$ python -q
>>> import numpy as np
>>> from numpy import linalg as LA
>>> np.set_printoptions(precision=1, suppress=True, linewidth=200)
>>> def rnd(a):
...     return np.round(a, 1) + 0
... 
>>> W0 = np.diag(3 * np.array([-9, 0, 9, -8, -4, -6, 3, 0])) + np.array([[-5, 1, 2, -4, 1, 3, -7, -7],
...     [9, -8, -6, -4, -4, -2, 7, -9],
...     [5, -9, -8, -5, -9, 3, -8, -3],
...     [5, -5, 6, 7, 7, 3, -2, 7],
...     [-5, 1, -1, -5, 7, 2, -9, 2],
...     [9, -2, 1, 0, 8, 7, 2, -1],
...     [-8, 1, -6, 0, -5, -6, -9, -1],
...     [-9, -5, -7, -7, 5, -6, 9, -3]])
>>> print(W0)
[[-32   1   2  -4   1   3  -7  -7]
 [  9  -8  -6  -4  -4  -2   7  -9]
 [  5  -9  19  -5  -9   3  -8  -3]
 [  5  -5   6 -17   7   3  -2   7]
 [ -5   1  -1  -5  -5   2  -9   2]
 [  9  -2   1   0   8 -11   2  -1]
 [ -8   1  -6   0  -5  -6   0  -1]
 [ -9  -5  -7  -7   5  -6   9  -3]]
>>> B = W0 ** -1
Traceback (most recent call last):
  File "<python-input-6>", line 1, in <module>
    B = W0 ** -1
        ~~~^^~~~
ValueError: Integers to negative integer powers are not allowed.
>>> B = LA.inv(W0)
>>> print(rnd(LA.cond(W0)))
48.3
>>> print(rnd(W0 @ B))
[[1. 0. 0. 0. 0. 0. 0. 0.]
 [0. 1. 0. 0. 0. 0. 0. 0.]
 [0. 0. 1. 0. 0. 0. 0. 0.]
 [0. 0. 0. 1. 0. 0. 0. 0.]
 [0. 0. 0. 0. 1. 0. 0. 0.]
 [0. 0. 0. 0. 0. 1. 0. 0.]
 [0. 0. 0. 0. 0. 0. 1. 0.]
 [0. 0. 0. 0. 0. 0. 0. 1.]]
>>> print(rnd(LA.det(W0) * LA.det(B)))
1.0
>>> print(rnd(LA.slogdet(W0)[0]))
-1.0
>>> print(rnd(LA.inv(B)))
[[-32.   1.   2.  -4.   1.   3.  -7.  -7.]
 [  9.  -8.  -6.  -4.  -4.  -2.   7.  -9.]
 [  5.  -9.  19.  -5.  -9.   3.  -8.  -3.]
 [  5.  -5.   6. -17.   7.   3.  -2.   7.]
 [ -5.   1.  -1.  -5.  -5.   2.  -9.   2.]
 [  9.  -2.   1.   0.   8. -11.   2.  -1.]
 [ -8.   1.  -6.   0.  -5.  -6.   0.  -1.]
 [ -9.  -5.  -7.  -7.   5.  -6.   9.  -3.]]
>>> rng = np.random.default_rng(12)
>>> labels = rng.permutation(8)
>>> print(labels)
[1 6 3 5 2 7 4 0]
>>> B = W0[labels][:, labels]
>>> print(np.trace(B))
-57
>>> print(np.diag(B))
[ -8   0 -17 -11  19  -3  -5 -32]
>>> print(rnd(np.sort(np.abs(LA.eigvals(B)))))
[ 1.8  5.7 11.2 11.2 17.3 17.3 23.9 33.3]
>>> Q, V = LA.qr(W0[:, :1])[0], LA.qr(W0[:, 1:])[0]
>>> s = LA.svd(Q.T @ V, compute_uv=False)
>>> print(rnd(s))
[1.]
>>> print((s > 0.9).sum())
1
>>> print(rnd(np.degrees(np.arccos(s.clip(0, 1)))))
[14.8]
>>> J = np.load("x.npy")
>>> print(J)
[[  5.2   1.2  -3.4   7.6 -20.2 -20.1]
 [ -5.1  -0.3   6.1   9.6  -7.9 -11.1]
 [ -0.9   4.1   3.1  -0.4  -5.5  -4.3]
 [ -4.7   8.9   4.9  -0.6  14.3  -2.8]
 [ -5.2  -8.8   1.   16.1 -18.3  -6.2]
 [ -1.9   3.7  11.5  -6.7  -7.4 -14.7]
 [ -5.   -5.3  -0.4   0.1 -12.6   6. ]
 [ -3.7   1.1 -10.3   7.3  21.2  -0.8]
 [ -8.6   2.4  -0.6   3.    7.3 -15.6]
 [ -0.4  -3.   -3.4  -1.3  -1.6  -2.5]
 [  9.2   2.6   4.2  -4.6 -29.9 -20.2]
 [  0.2   3.5 -11.4  -6.4   8.3  23.5]
 [  7.2  -1.    1.2  -4.8   6.3  -7.9]
 [  2.6  -3.   -3.6  -6.3  -1.2 -17.9]
 [  8.4   3.8  10.9  -1.8  12.3  -9.6]
 [ -1.2  -2.5  11.3 -12.8  -2.4   8.5]
 [  1.   -5.7   9.8  -0.9 -11.6   8.2]
 [  6.   -3.5  -3.8  -1.    1.4  28.2]
 [ -5.2  -2.1  -4.8  -9.6  15.9 -28.1]
 [ -2.3   2.3   3.2  -0.7  40.3  17.1]]
>>> left, s, Vh = LA.svd(J, full_matrices=False)
>>> print(rnd(Vh @ Vh.T))
[[1. 0. 0. 0. 0. 0.]
 [0. 1. 0. 0. 0. 0.]
 [0. 0. 1. 0. 0. 0.]
 [0. 0. 0. 1. 0. 0.]
 [0. 0. 0. 0. 1. 0.]
 [0. 0. 0. 0. 0. 1.]]
>>> print(np.abs(left[:, 0]).round(6).argmax())
19
>>> print(np.allclose(left * s @ Vh, J))
True
>>> print(rnd(s / s[0]))
[1.  0.8 0.4 0.3 0.2 0.2]
>>> print(rnd(np.sqrt((s ** 2).sum())), rnd(LA.norm(J)))
110.1 110.1
>>> print(rnd(np.cumsum(s ** 2) / np.sum(s ** 2)))
[0.5 0.8 0.9 0.9 1.  1. ]
>>> x = np.array([-4, 9, -2, 9, 8, 8])
>>> rhs = J @ x
>>> print(rnd(LA.solve(J.T @ J, J.T @ rhs)))
[-4.  9. -2.  9.  8.  8.]
>>> print(rnd(LA.pinv(J) @ J))
[[1. 0. 0. 0. 0. 0.]
 [0. 1. 0. 0. 0. 0.]
 [0. 0. 1. 0. 0. 0.]
 [0. 0. 0. 1. 0. 0.]
 [0. 0. 0. 0. 1. 0.]
 [0. 0. 0. 0. 0. 1.]]
>>> rhs = rhs + 0.3 * rng.normal(size=20)
>>> print(rnd(rhs))
[-257.6  -60.3  -48.1  175.7 -111.2 -219.2  -78.7  273.6   17.8  -63.4 -463.5  250.6  -95.9 -239.7  -15.6 -106.5 -110.3  179.8 -172.5  476.2]
>>> coef, *_ = LA.lstsq(J, rhs)
>>> print(rnd(coef))
[-4.  9. -2.  9.  8.  8.]
>>> print(rnd(J.T @ (rhs - J @ coef)))
[0. 0. 0. 0. 0. 0.]
>>> x = np.array([-8, 1, 6, -2, 3, -4])
>>> print(LA.norm(J @ x) <= LA.norm(J, 2) * LA.norm(x) + 1e-9)
True
>>> print(J @ np.eye(6)[2])
[ -3.4   6.1   3.1   4.9   1.   11.5  -0.4 -10.3  -0.6  -3.4   4.2 -11.4   1.2  -3.6  10.9  11.3   9.8  -3.8  -4.8   3.2]
>>> B = np.array([[-2, -2, 7], [1, -3, -7], [6, 9, 3]])
>>> X = np.triu(B)
>>> print(X)
[[-2 -2  7]
 [ 0 -3 -7]
 [ 0  0  3]]
>>> left, s, Vh = LA.svd(X, full_matrices=False)
>>> print(rnd(left.T @ X @ Vh.T))
[[10.5  0.   0. ]
 [ 0.   3.8  0. ]
 [ 0.   0.   0.5]]
>>> print(rnd(s))
[10.5  3.8  0.5]
>>> print((s > 1e-8).sum())
3
>>> print(np.abs(left[:, 0]).round(6).argmax())
1
>>> print(rnd(Vh @ Vh.T))
[[1. 0. 0.]
 [0. 1. 0.]
 [0. 0. 1.]]
>>> x = np.array([5, 7, 5])
>>> h1 = np.maximum(X @ x, 0)
>>> print(X * (h1 > 1e-9)[:, None])
[[-2 -2  7]
 [ 0  0  0]
 [ 0  0  3]]
>>> print(X.T @ h1)
[-22 -22 122]
>>> print(h1)
[11  0 15]
>>> Q, V = LA.qr(X[:, :1])[0], LA.qr(X[:, 1:])[0]
>>> s = LA.svd(Q.T @ V, compute_uv=False)
>>> print(rnd(s))
[1.]
>>> print(rnd(np.degrees(np.arccos(s.clip(0, 1)))))
[14.2]
>>> print((s > 0.9).sum())
1
>>> x = np.array([4, 6, 0])
>>> rhs = X @ x
>>> print(rhs)
[-20 -18   0]
>>> print(rnd(LA.solve(X, X[:, 2])))
[0. 0. 1.]
>>> print(rnd(LA.solve(X.T, X[0])))
[1. 0. 0.]
>>> print(rnd(LA.solve(X, rhs + X[:, 1])))
[4. 7. 0.]
>>> labels = rng.permutation(3)
>>> B = X[:, labels] * rng.choice([-1, 1], 3)
>>> print(B)
[[-2 -7 -2]
 [ 0  7 -3]
 [ 0 -3  0]]
>>> left, _, Vh = LA.svd(X.T @ B)
>>> print(rnd(left @ Vh))
[[ 1.  0.  0.]
 [ 0.  0.  1.]
 [ 0. -1.  0.]]
>>> print(labels)
[0 2 1]
>>> print(rnd(LA.lstsq(X, B)[0]))
[[ 1.  0.  0.]
 [ 0.  0.  1.]
 [ 0. -1.  0.]]
>>> u = np.array([-2, -1, 1, -2])
>>> g = np.array([-4, 4, 3, 2])
>>> E = u[:, None] + g[None, :]
>>> print(E)
[[-6  2  1  0]
 [-5  3  2  1]
 [-3  5  4  3]
 [-6  2  1  0]]
>>> labels = rng.permutation(4)
>>> print(labels)
[2 0 3 1]
>>> B = E[labels][:, labels]
>>> print(np.diag(B))
[ 4 -6  0  3]
>>> print(np.trace(B))
1
>>> P = J @ LA.solve(J.T @ J, J.T)
>>> print(rnd(np.trace(P)))
6.0
>>> A = np.loadtxt("m.csv", delimiter=",")
>>> print(rnd(A))
[[ 0.3  0.9 -0.4]
 [-0.7 -0.1 -0.7]
 [ 0.6 -0.5 -0.6]]
>>> # orthonormal columns
>>> print(rnd(LA.pinv(A)))
[[ 0.3 -0.7  0.6]
 [ 0.9 -0.1 -0.5]
 [-0.4 -0.7 -0.6]]
>>> print(rnd(A @ A.T))
[[1. 0. 0.]
 [0. 1. 0.]
 [0. 0. 1.]]
>>> print(rnd(LA.svd(A, compute_uv=False)))
[1. 1. 1.]
>>> print(rnd(LA.norm(A, axis=0)))
[1. 1. 1.]
>>> Q, V = LA.qr(A[:, :2])[0], LA.qr(A[:, 2:])[0]
>>> s = LA.svd(Q.T @ V, compute_uv=False)
>>> print(rnd(np.degrees(np.arccos(s.clip(0, 1)))))
[90.]
>>> print((s > 0.9).sum())
0
>>> print(rnd(A @ A))
[[-0.8  0.4 -0.5]
 [-0.6 -0.3  0.8]
 [ 0.2  0.9  0.4]]
>>> print(np.allclose(A, A.T))
False
>>> print(rnd(LA.det(A)))
-1.0
>>> print(rnd(np.sort(np.abs(LA.eigvals(A)))))
[1. 1. 1.]
>>> print(np.allclose(A @ A.T, A.T @ A))
True
>>> print(rnd((A + A.T) / 2))
[[ 0.3  0.1  0.1]
 [ 0.1 -0.1 -0.6]
 [ 0.1 -0.6 -0.6]]
>>> B = np.array([[6, 8], [0, 1]])
>>> C = np.kron(B, A)
>>> print(rnd(C))
[[ 1.8  5.2 -2.4  2.4  6.9 -3.2]
 [-4.3 -0.5 -4.2 -5.7 -0.6 -5.5]
 [ 3.8 -2.9 -3.6  5.1 -3.9 -4.8]
 [ 0.   0.   0.   0.3  0.9 -0.4]
 [ 0.   0.   0.  -0.7 -0.1 -0.7]
 [ 0.   0.   0.   0.6 -0.5 -0.6]]
>>> print(rnd(np.poly(A)))
[1.  0.4 0.4 1. ]
>>> print(rnd(LA.det(A[::-1])))
1.0
>>> print(rnd(LA.det(A.T)))
-1.0
>>> print(rnd(np.kron(np.eye(2, dtype=int), A)))
[[ 0.3  0.9 -0.4  0.   0.   0. ]
 [-0.7 -0.1 -0.7  0.   0.   0. ]
 [ 0.6 -0.5 -0.6  0.   0.   0. ]
 [ 0.   0.   0.   0.3  0.9 -0.4]
 [ 0.   0.   0.  -0.7 -0.1 -0.7]
 [ 0.   0.   0.   0.6 -0.5 -0.6]]
>>> M = np.load("layer17.npy")
>>> print(M)
[[-1. -2.  0.  0.  0.  0.  0.]
 [-2.  1. -2.  0.  0.  0.  0.]
 [ 0. -2.  1. -2.  0.  0.  0.]
 [ 0.  0. -2.  1. -2.  0.  0.]
 [ 0.  0.  0. -2.  0. -2.  0.]
 [ 0.  0.  0.  0. -2.  2. -2.]
 [ 0.  0.  0.  0.  0. -2. -2.]]
>>> B = M / np.sqrt((M ** 2).mean(axis=1, keepdims=True))
>>> print(LA.matrix_rank(M - M.mean(axis=1, keepdims=True)))
6
>>> print(rnd(LA.norm(B, axis=1)))
[2.6 2.6 2.6 2.6 2.6 2.6 2.6]
>>> print(rnd(M - M.mean(axis=1, keepdims=True)))
[[-0.6 -1.6  0.4  0.4  0.4  0.4  0.4]
 [-1.6  1.4 -1.6  0.4  0.4  0.4  0.4]
 [ 0.4 -1.6  1.4 -1.6  0.4  0.4  0.4]
 [ 0.4  0.4 -1.6  1.4 -1.6  0.4  0.4]
 [ 0.6  0.6  0.6 -1.4  0.6 -1.4  0.6]
 [ 0.3  0.3  0.3  0.3 -1.7  2.3 -1.7]
 [ 0.6  0.6  0.6  0.6  0.6 -1.4 -1.4]]
>>> B = np.array([[-3, 0, 5, 1, 0], [1, -5, -3, -2, -3], [2, -1, 2, 2, 2]])
>>> m1 = B.T @ B
>>> print(m1)
[[ 14  -7 -14  -1   1]
 [ -7  26  13   8  13]
 [-14  13  38  15  13]
 [ -1   8  15   9  10]
 [  1  13  13  10  13]]
>>> B = np.array([[0, 1], [1, 2], [0, 1], [1, 1], [0, 0]])
>>> print(m1 @ B)
[[ -8 -15]
 [ 34  66]
 [ 28  65]
 [ 17  39]
 [ 23  50]]
>>> print(np.einsum("ij->j", m1))
[-7 53 65 41 50]
>>> ev, V = LA.eigh(m1)
>>> print(rnd(V @ np.diag(ev) @ V.T))
[[ 14.  -7. -14.  -1.   1.]
 [ -7.  26.  13.   8.  13.]
 [-14.  13.  38.  15.  13.]
 [ -1.   8.  15.   9.  10.]
 [  1.  13.  13.  10.  13.]]
>>> print(np.unique(ev.round(6) + 0, return_counts=True)[1])
[2 1 1 1]
>>> print(rnd(LA.eigvalsh(m1 + 4 * np.eye(5))))
[ 4.   4.  18.5 24.5 69. ]
>>> print((ev > 1e-8).sum(), (ev < -1e-8).sum())
3 0
>>> print(rnd(V.T @ V))
[[1. 0. 0. 0. 0.]
 [0. 1. 0. 0. 0.]
 [0. 0. 1. 0. 0.]
 [0. 0. 0. 1. 0.]
 [0. 0. 0. 0. 1.]]
>>> print(np.abs(V[:, -1]).round(6).argmax())
2
>>> u = np.array([-2, -2, -2])
>>> print(np.array([np.convolve(row, u, "same") for row in m1]))
[[ -14   14   44   28    0]
 [ -38  -64  -94  -68  -42]
 [   2  -74 -132 -132  -56]
 [ -14  -44  -64  -68  -38]
 [ -28  -54  -72  -72  -46]]
>>> print(np.correlate(m1[3], m1[2], "full"))
[ -13   89  277  633  953  575  287    4 -140]
>>> print(np.convolve(m1[3], u))
[  2 -14 -44 -64 -68 -38 -20]
>>> print(np.cross(m1[3, :3], m1[2, :3]))
[ 109 -172   99]
>>> print(np.polyval(u, m1[3]))
[  -2 -146 -482 -182 -222]
>>> r = LA.matrix_rank(m1)
>>> print(r)
3
>>> ns = LA.svd(m1)[2][r:].T
>>> print([int(LA.matrix_rank(np.delete(m1, i, axis=0))) for i in range(5)])
[3, 3, 3, 3, 3]
>>> print(rnd(ns @ ns.T))
[[ 0.3  0.2  0.2 -0.2 -0.3]
 [ 0.2  0.1  0.1  0.  -0.2]
 [ 0.2  0.1  0.2 -0.3 -0.1]
 [-0.2  0.  -0.3  0.7 -0.3]
 [-0.3 -0.2 -0.1 -0.3  0.6]]
>>> print(rnd(m1 @ ns))
[[0. 0.]
 [0. 0.]
 [0. 0.]
 [0. 0.]
 [0. 0.]]
>>> print([int(LA.matrix_rank(m1[:, :j + 1])) for j in range(5)])
[1, 2, 3, 3, 3]
>>> print(LA.matrix_rank(m1.T @ m1), LA.matrix_rank(m1 @ m1.T))
3 3
>>> print([int(LA.matrix_rank(m1[:i])) for i in range(1, len(m1) + 1)])
[1, 2, 3, 3, 3]
